% python3 -q
>>> import numpy as np
>>> from numpy import linalg as LA
>>> np.set_printoptions(precision=3, suppress=True, linewidth=160)
>>> C = 5 * np.array([[-1.2, -0.6, -0.2, -0.4],
...     [0.5, 1.4, -0.4, 0.2],
...     [-0.1, 0.0, -0.3, -0.6]])
>>> rng = np.random.default_rng(4786)
>>> labels = rng.integers(0, 3, 24)
>>> A = C[labels] + rng.normal(size=(24, 4))
>>> A
array([[ 2.318,  7.249, -2.734,  1.774],
       [-7.533, -1.761, -0.531, -0.11 ],
       [-1.645,  0.288, -2.452, -1.858],
       [-1.306, -1.036, -1.543, -3.054],
       [-0.895,  1.65 , -2.189, -1.807],
       [-5.401, -5.102, -1.266, -3.26 ],
       [-8.   , -1.834,  1.551, -0.368],
       [-6.792, -2.819, -1.574, -1.624],
       [ 0.762, -1.369, -2.009, -2.314],
       [ 0.457, -0.126, -1.099, -2.277],
       [-3.879, -0.917, -0.777, -1.119],
       [ 2.716,  8.092, -3.297,  1.583],
       [ 0.652, -1.082, -2.486, -1.477],
       [ 2.767,  6.167, -1.119,  0.409],
       [ 0.45 ,  7.436, -2.771,  0.106],
       [ 0.173, -1.568, -2.27 , -2.559],
       [-5.904, -3.99 , -1.262, -1.874],
       [-1.051, -1.352, -1.479, -4.483],
       [ 3.182,  7.077, -1.097,  0.841],
       [-5.069, -3.963, -1.98 , -1.145],
       [-6.797, -2.486, -1.309, -1.673],
       [ 2.883,  7.689, -3.307,  0.057],
       [ 1.097,  0.632, -1.171, -2.448],
       [ 3.093,  5.986, -1.684,  1.906]])
>>> labels = A[:, 0] > np.median(A[:, 0])
>>> r0 = A[labels].mean(axis=0) - A[~labels].mean(axis=0)
>>> ((A - A.mean(axis=0)) @ r0 > 0).astype(int)
array([1, 0, 0, 0, 1, 0, 0, 0, 0, 1, 0, 1, 1, 1, 1, 0, 0, 0, 1, 0, 0, 1, 1, 1])
>>> r0
array([ 6.235,  5.792, -0.853,  1.498])
>>> np.argsort(-np.abs(r0).round(6), kind="stable")
array([0, 1, 3, 2])
>>> x = np.array([2, 0, 0, 3])
>>> target = A @ x
>>> np.round(LA.pinv(A) @ A, 3) + 0
array([[1., 0., 0., 0.],
       [0., 1., 0., 0.],
       [0., 0., 1., 0.],
       [0., 0., 0., 1.]])
>>> np.round(LA.lstsq(A, target)[0], 3) + 0
array([2., 0., 0., 3.])
>>> target = target + 0.05 * rng.normal(size=24)
>>> target
array([  9.945, -15.346,  -8.937, -11.739,  -7.18 , -20.499, -17.11 , -18.416,  -5.422,  -5.877, -11.219,  10.131,  -3.119,   6.742,   1.2  ,  -7.373, -17.41 ,
       -15.48 ,   8.943, -13.577, -18.648,   5.932,  -5.245,  11.844])
>>> beta, *_ = LA.lstsq(A, target)
>>> round(LA.norm(target - A @ beta), 3)
np.float64(0.229)
>>> [round(float(LA.norm(LA.solve(A.T @ A + lam * np.eye(4), A.T @ target))), 2) for lam in (0, 1, 10, 100)]
[3.6, 3.51, 3.06, 2.17]
>>> np.round(A.T @ (target - A @ beta), 3) + 0
array([0., 0., 0., 0.])
>>> beta.round()
array([2., 0., 0., 3.])
>>> G = np.cov(A, rowvar=False)
>>> np.corrcoef(A.T)
array([[ 1.   ,  0.784, -0.576,  0.36 ],
       [ 0.784,  1.   , -0.453,  0.756],
       [-0.576, -0.453,  1.   , -0.163],
       [ 0.36 ,  0.756, -0.163,  1.   ]])
>>> np.argsort(-A.std(axis=0).round(6), kind="stable")
array([1, 0, 3, 2])
>>> np.median(A, axis=0)
array([-0.361, -0.976, -1.558, -1.55 ])
>>> G
array([[14.254, 12.726, -2.223,  2.268],
       [12.726, 18.492, -1.991,  5.425],
       [-2.223, -1.991,  1.043, -0.278],
       [ 2.268,  5.425, -0.278,  2.782]])
>>> X = np.loadtxt("block11.csv", delimiter=",")
>>> X
array([[  3.168,   4.447,   0.647,  -5.107,   0.007],
       [  4.492,   6.337,   0.871,  -7.256,   0.004],
       [  1.913,   2.681,   0.325,  -3.061,  -0.014],
       [ -1.013,  -1.398,  -0.212,   1.618,   0.032],
       [  2.905,   4.069,   0.604,  -4.656,  -0.012],
       [  5.65 ,   7.949,   1.128,  -9.032,  -0.01 ],
       [  2.607,   3.657,   0.525,  -4.123,   0.026],
       [  7.955,  11.186,   1.583, -12.779,   0.005],
       [  1.093,   1.457,   0.188,  -1.702,  -0.008],
       [  3.228,   4.582,   0.64 ,  -5.2  ,  -0.013],
       [  2.177,   3.018,   0.477,  -3.478,   0.013],
       [  2.645,   3.684,   0.524,  -4.245,  -0.001],
       [  3.516,   4.925,   0.692,  -5.594,  -0.025],
       [  0.953,   1.283,   0.203,  -1.484,  -0.009],
       [  2.694,   3.695,   0.516,  -4.273,   0.016],
       [  1.233,   1.684,   0.237,  -1.942,   0.036],
       [ -4.75 ,  -6.638,  -0.932,   7.631,   0.021],
       [ -0.544,  -0.766,  -0.141,   0.879,  -0.013],
       [ -1.423,  -2.026,  -0.289,   2.264,   0.01 ],
       [  5.127,   7.199,   1.003,  -8.253,  -0.001]])
>>> x = np.array([4, 1, 7, 5, 9])
>>> target = X @ x
>>> LA.lstsq(X, target)[0]
array([4., 1., 7., 5., 9.])
>>> np.round(LA.pinv(X) @ X, 3) + 0
array([[1., 0., 0., 0., 0.],
       [0., 1., 0., 0., 0.],
       [0., 0., 1., 0., 0.],
       [0., 0., 0., 1., 0.],
       [0., 0., 0., 0., 1.]])
>>> LA.solve(X.T @ X, X.T @ target)
array([4., 1., 7., 5., 9.])
>>> target = target + 0.05 * rng.normal(size=20)
>>> target
array([-3.804, -5.819, -2.824,  1.326, -3.516, -6.792, -2.579, -9.86 , -1.327, -4.182, -2.257, -3.325, -4.462, -1.061, -3.141, -1.064,  6.126,  0.396,  1.718,
       -6.573])
>>> beta, *_ = LA.lstsq(X, target)
>>> beta
array([4.487, 0.45 , 6.217, 4.728, 8.953])
>>> round(float(LA.norm(target - X @ beta)), 3)
0.235
>>> beta.round()
array([4., 0., 6., 5., 9.])
>>> [round(float(LA.norm(LA.solve(X.T @ X + lam * np.eye(5), X.T @ target))), 2) for lam in (0, 1, 10, 100)]
[12.71, 0.53, 0.52, 0.49]
>>> labels = X[:, 1] > np.median(X[:, 1])
>>> r0 = X[labels].mean(axis=0) - X[~labels].mean(axis=0)
>>> labels.astype(int)
array([1, 1, 0, 0, 1, 1, 0, 1, 0, 1, 0, 1, 1, 0, 1, 0, 0, 0, 0, 1])
>>> ((X - X.mean(axis=0)) @ r0 > 0).astype(int)
array([1, 1, 0, 0, 1, 1, 1, 1, 0, 1, 0, 1, 1, 0, 1, 0, 0, 0, 0, 1])
>>> r0
array([ 3.913,  5.512,  0.783, -6.3  , -0.012])
>>> mat = np.load("run1.npy")
>>> mat
array([[-1.19, -0.28, -0.77, -0.63, -0.21,  1.33,  0.35,  0.28,  0.49],
       [ 1.87,  0.44,  1.21,  0.99,  0.33, -2.09, -0.55, -0.44, -0.77],
       [-1.87, -0.44, -1.21, -0.99, -0.33,  2.09,  0.55,  0.44,  0.77],
       [-0.34, -0.08, -0.22, -0.18, -0.06,  0.38,  0.1 ,  0.08,  0.14],
       [-1.02, -0.24, -0.66, -0.54, -0.18,  1.14,  0.3 ,  0.24,  0.42],
       [-0.85, -0.2 , -0.55, -0.45, -0.15,  0.95,  0.25,  0.2 ,  0.35]])
>>> # rank 1
>>> round(float(LA.norm(mat, "nuc")), 3)
5.867
>>> np.round(mat[3] @ mat[1], 3)
np.float64(-2.127)
>>> r0 = np.array([-1, 2, -3, -3])
>>> J = 2 * np.eye(4) + np.outer(r0, r0)
>>> J
array([[ 3., -2.,  3.,  3.],
       [-2.,  6., -6., -6.],
       [ 3., -6., 11.,  9.],
       [ 3., -6.,  9., 11.]])
>>> Y = J / LA.norm(J, axis=1, keepdims=True)
>>> G = Y @ Y.T
>>> (np.abs(G) > 0.9).astype(int)
array([[1, 1, 1, 1],
       [1, 1, 1, 1],
       [1, 1, 1, 1],
       [1, 1, 1, 1]])
>>> G
array([[ 1.   , -0.916,  0.926,  0.926],
       [-0.916,  1.   , -0.974, -0.974],
       [ 0.926, -0.974,  1.   ,  0.984],
       [ 0.926, -0.974,  0.984,  1.   ]])
>>> vals, vecs = LA.eigh(G)
>>> x = np.array([3, 0, 0, -3])
>>> round(x @ G @ x / (x @ x), 3), round(float(vals[0]), 3), np.round(vals[-1], 3)
(np.float64(0.074), 0.016, np.float64(3.85))
>>> np.round(x @ G @ x, 3)
np.float64(1.338)
>>> vecs * np.maximum(vals, 0) @ vecs.T
array([[ 1.   , -0.916,  0.926,  0.926],
       [-0.916,  1.   , -0.974, -0.974],
       [ 0.926, -0.974,  1.   ,  0.984],
       [ 0.926, -0.974,  0.984,  1.   ]])
>>> hat = np.triu(np.array([[-2, 4, -4, 2], [-4, -2, 5, 5], [-5, -3, -2, 3], [2, -3, -1, 1]]), 1) + np.eye(4)
>>> Y = hat @ J @ LA.inv(hat)
>>> LA.matrix_rank(Y)
np.int64(4)
>>> np.poly(Y)
array([   1.,  -31.,  162., -308.,  200.])
>>> left, sigma, Vh = LA.svd(J, full_matrices=False)
>>> (sigma > 1e-8).sum()
np.int64(4)
>>> sigma / sigma[0]
array([1.  , 0.08, 0.08, 0.08])
>>> np.allclose(left * sigma @ Vh, J)
True
>>> np.round(left.T @ left, 3) + 0
array([[1., 0., 0., 0.],
       [0., 1., 0., 0.],
       [0., 0., 1., 0.],
       [0., 0., 0., 1.]])
>>> left.shape, sigma.shape, Vh.shape
((4, 4), (4,), (4, 4))
>>> np.round(left.T @ J @ Vh.T, 3) + 0
array([[25.,  0.,  0.,  0.],
       [ 0.,  2.,  0.,  0.],
       [ 0.,  0.,  2.,  0.],
       [ 0.,  0.,  0.,  2.]])
>>> np.cumsum(sigma ** 2) / np.sum(sigma ** 2)
array([0.981, 0.987, 0.994, 1.   ])
